In [1]: import numpy as np

In [2]: from numpy import linalg as LA

In [3]: np.set_printoptions(precision=2, suppress=True, linewidth=100, legacy="1.25")

In [4]: rd = lambda a: np.round(a, 2) + 0

In [5]: A = np.load("arr.npy")

In [6]: print(A)
[[ 2.9  -0.09  0.72 -0.26]
 [ 0.43 -1.    2.75  0.5 ]
 [ 0.74  1.62 -0.66 -2.32]
 [-0.19 -1.56 -1.96 -1.64]
 [ 0.58 -2.45  1.59 -0.36]
 [ 0.04 -1.43 -0.86  2.49]
 [-1.21  0.53  1.49  2.24]
 [ 2.72 -0.59  0.8   0.77]
 [ 1.36  1.01  1.91 -1.58]
 [ 1.27  1.05 -0.89  2.34]
 [ 2.33 -1.51  0.77  0.83]
 [-2.08  1.36  0.74  1.5 ]]

In [7]: Q, R = LA.qr(A)

In [8]: print(rd(abs(R[0, 0])), rd(LA.norm(A[:, 0])))
5.62 5.62

In [9]: print(rd(Q.T @ Q))
[[1. 0. 0. 0.]
 [0. 1. 0. 0.]
 [0. 0. 1. 0.]
 [0. 0. 0. 1.]]

In [10]: print(rd(np.trace(Q @ Q.T)))
4.0

In [11]: print(Q.shape, R.shape)
(12, 4) (4, 4)

In [12]: print(rd(Q @ R))
[[ 2.9  -0.09  0.72 -0.26]
 [ 0.43 -1.    2.75  0.5 ]
 [ 0.74  1.62 -0.66 -2.32]
 [-0.19 -1.56 -1.96 -1.64]
 [ 0.58 -2.45  1.59 -0.36]
 [ 0.04 -1.43 -0.86  2.49]
 [-1.21  0.53  1.49  2.24]
 [ 2.72 -0.59  0.8   0.77]
 [ 1.36  1.01  1.91 -1.58]
 [ 1.27  1.05 -0.89  2.34]
 [ 2.33 -1.51  0.77  0.83]
 [-2.08  1.36  0.74  1.5 ]]

In [13]: Q, V = LA.qr(A[:, :1])[0], LA.qr(A[:, 1:])[0]

In [14]: sig = LA.svd(Q.T @ V, compute_uv=False)

In [15]: print(rd(sig))
[0.35]

In [16]: print((sig > 0.9).sum())
0

In [17]: print(rd(np.degrees(np.arccos(sig.clip(0, 1)))))
[69.34]

In [18]: print(A.reshape(2, -1))
[[ 2.9  -0.09  0.72 -0.26  0.43 -1.    2.75  0.5   0.74  1.62 -0.66 -2.32 -0.19 -1.56 -1.96 -1.64
   0.58 -2.45  1.59 -0.36  0.04 -1.43 -0.86  2.49]
 [-1.21  0.53  1.49  2.24  2.72 -0.59  0.8   0.77  1.36  1.01  1.91 -1.58  1.27  1.05 -0.89  2.34
   2.33 -1.51  0.77  0.83 -2.08  1.36  0.74  1.5 ]]

In [19]: print(A.reshape(-1, 2))
[[ 2.9  -0.09]
 [ 0.72 -0.26]
 [ 0.43 -1.  ]
 [ 2.75  0.5 ]
 [ 0.74  1.62]
 [-0.66 -2.32]
 [-0.19 -1.56]
 [-1.96 -1.64]
 [ 0.58 -2.45]
 [ 1.59 -0.36]
 [ 0.04 -1.43]
 [-0.86  2.49]
 [-1.21  0.53]
 [ 1.49  2.24]
 [ 2.72 -0.59]
 [ 0.8   0.77]
 [ 1.36  1.01]
 [ 1.91 -1.58]
 [ 1.27  1.05]
 [-0.89  2.34]
 [ 2.33 -1.51]
 [ 0.77  0.83]
 [-2.08  1.36]
 [ 0.74  1.5 ]]

In [20]: print(A.ravel(order="F"))
[ 2.9   0.43  0.74 -0.19  0.58  0.04 -1.21  2.72  1.36  1.27  2.33 -2.08 -0.09 -1.    1.62 -1.56
 -2.45 -1.43  0.53 -0.59  1.01  1.05 -1.51  1.36  0.72  2.75 -0.66 -1.96  1.59 -0.86  1.49  0.8
  1.91 -0.89  0.77  0.74 -0.26  0.5  -2.32 -1.64 -0.36  2.49  2.24  0.77 -1.58  2.34  0.83  1.5 ]

In [21]: t3 = A.reshape(12, 2, -1)

In [22]: print(np.swapaxes(t3, 1, 2)[2])
[[ 0.74 -0.66]
 [ 1.62 -2.32]]

In [23]: print(t3[:, 0])
[[ 2.9  -0.09]
 [ 0.43 -1.  ]
 [ 0.74  1.62]
 [-0.19 -1.56]
 [ 0.58 -2.45]
 [ 0.04 -1.43]
 [-1.21  0.53]
 [ 2.72 -0.59]
 [ 1.36  1.01]
 [ 1.27  1.05]
 [ 2.33 -1.51]
 [-2.08  1.36]]

In [24]: print(t3.transpose(1, 0, 2))
[[[ 2.9  -0.09]
  [ 0.43 -1.  ]
  [ 0.74  1.62]
  [-0.19 -1.56]
  [ 0.58 -2.45]
  [ 0.04 -1.43]
  [-1.21  0.53]
  [ 2.72 -0.59]
  [ 1.36  1.01]
  [ 1.27  1.05]
  [ 2.33 -1.51]
  [-2.08  1.36]]

 [[ 0.72 -0.26]
  [ 2.75  0.5 ]
  [-0.66 -2.32]
  [-1.96 -1.64]
  [ 1.59 -0.36]
  [-0.86  2.49]
  [ 1.49  2.24]
  [ 0.8   0.77]
  [ 1.91 -1.58]
  [-0.89  2.34]
  [ 0.77  0.83]
  [ 0.74  1.5 ]]]
